>>> import numpy as np
>>> import numpy.linalg as la
>>> np.set_printoptions(precision=2, suppress=True, linewidth=120, legacy="1.25")
>>> tidy = lambda a: np.round(a, 2) + 0
>>> F = np.loadtxt("dump.csv", delimiter=",")
>>> print(F)
[[ -6.   9.  -2.   9.   2.   1.   2.  -2.  10.]
 [ -7.   3.  -2.   5.   0.   1.   4.   2.   5.]
 [  4.  -8.  -8.  10.   3.  11.  -4.   4.   5.]
 [  0.  -6.  -5.   8.   1.   6.   0.   9.   7.]
 [  4.   0.  -2.  -8.  -5.   3.   1.   6.   5.]
 [ -4.   0.  -2.   1.   3.   0.   0.   3.  -2.]
 [  7.  -8.  -2.   2.  -3.   9.   0.   8.   4.]
 [  0.   0.  -1.  10.   2.   2.   0.   4.   8.]
 [-12.   2.   2.   8.  -2.  -3.  12.   4.   3.]
 [ -9.  -4.  -9.   7.   2.   3.   8.   5.   0.]
 [  0.  -5.  -3.   6.   5.   5.  -5.   8.   1.]
 [-10.   1.   0.   7.   0.   4.   4.   4.   3.]
 [ -9.   4.  -1.   2.   0.   3.   0.   7.   7.]
 [ -4.  -8.   1.   8.   0.   5.   2.  10.   1.]
 [  1.  -7.  -3.   5.   2.   9.  -6.   8.   3.]
 [  4.   0.  -2.  -8.  -5.   3.   1.   6.   5.]
 [  0.   0.   0.   0.   0.   0.   0.   0.   0.]
 [-10.  11.   1.   7.   0.  -4.   6.   3.  12.]
 [ -7.  10.   2.  -2.  -2.  -9.   5.   7.  11.]
 [ -4.   5.   0.   5.   0.  -3.   5.  -1.   5.]
 [  0.   0.   0.   0.   0.   0.   0.   0.   0.]
 [ -5.   1.  -4.   9.   4.  -5.   4.  -4.   1.]
 [  0.   0.   0.   0.   0.   0.   0.   0.   0.]
 [ -3.   6.  -3.   6.  -3.   5.   7.   1.  11.]
 [ -7.   3.  -2.   5.   0.   1.   4.   2.   5.]
 [  4.  -6.  -6.   4.   6.   2. -10.   5.   3.]
 [ -4.   0.  -2.   1.   3.   0.   0.   3.  -2.]
 [ -2.   4.  -3.  14.   4.   6.  -3.   3.  13.]]
>>> Xs = F - F.mean(axis=0)
>>> vecs = la.svd(Xs)[2][:8]
>>> A2 = Xs - Xs @ vecs.T @ vecs
>>> tidy(np.diag(vecs.T @ vecs))
array([0.99, 0.9 , 0.92, 0.88, 0.58, 0.98, 0.92, 0.96, 0.87])
>>> tidy(la.norm(A2) / la.norm(Xs))
0.0
>>> tidy(A2.std(axis=0))
array([0.  , 0.  , 0.  , 0.  , 0.01, 0.  , 0.  , 0.  , 0.  ])
>>> tidy(np.cov(Xs @ vecs.T, rowvar=False))
array([[72.78,  0.  ,  0.  ,  0.  ,  0.  ,  0.  ,  0.  ,  0.  ],
       [ 0.  , 34.95,  0.  ,  0.  ,  0.  ,  0.  ,  0.  ,  0.  ],
       [ 0.  ,  0.  , 22.  ,  0.  ,  0.  ,  0.  ,  0.  ,  0.  ],
       [ 0.  ,  0.  ,  0.  , 16.53,  0.  ,  0.  ,  0.  ,  0.  ],
       [ 0.  ,  0.  ,  0.  ,  0.  ,  8.98,  0.  ,  0.  ,  0.  ],
       [ 0.  ,  0.  ,  0.  ,  0.  ,  0.  ,  4.76,  0.  ,  0.  ],
       [ 0.  ,  0.  ,  0.  ,  0.  ,  0.  ,  0.  ,  3.97,  0.  ],
       [ 0.  ,  0.  ,  0.  ,  0.  ,  0.  ,  0.  ,  0.  ,  0.45]])
>>> tidy((Xs @ vecs.T).std(axis=0))
array([8.38, 5.81, 4.61, 3.99, 2.94, 2.14, 1.96, 0.66])
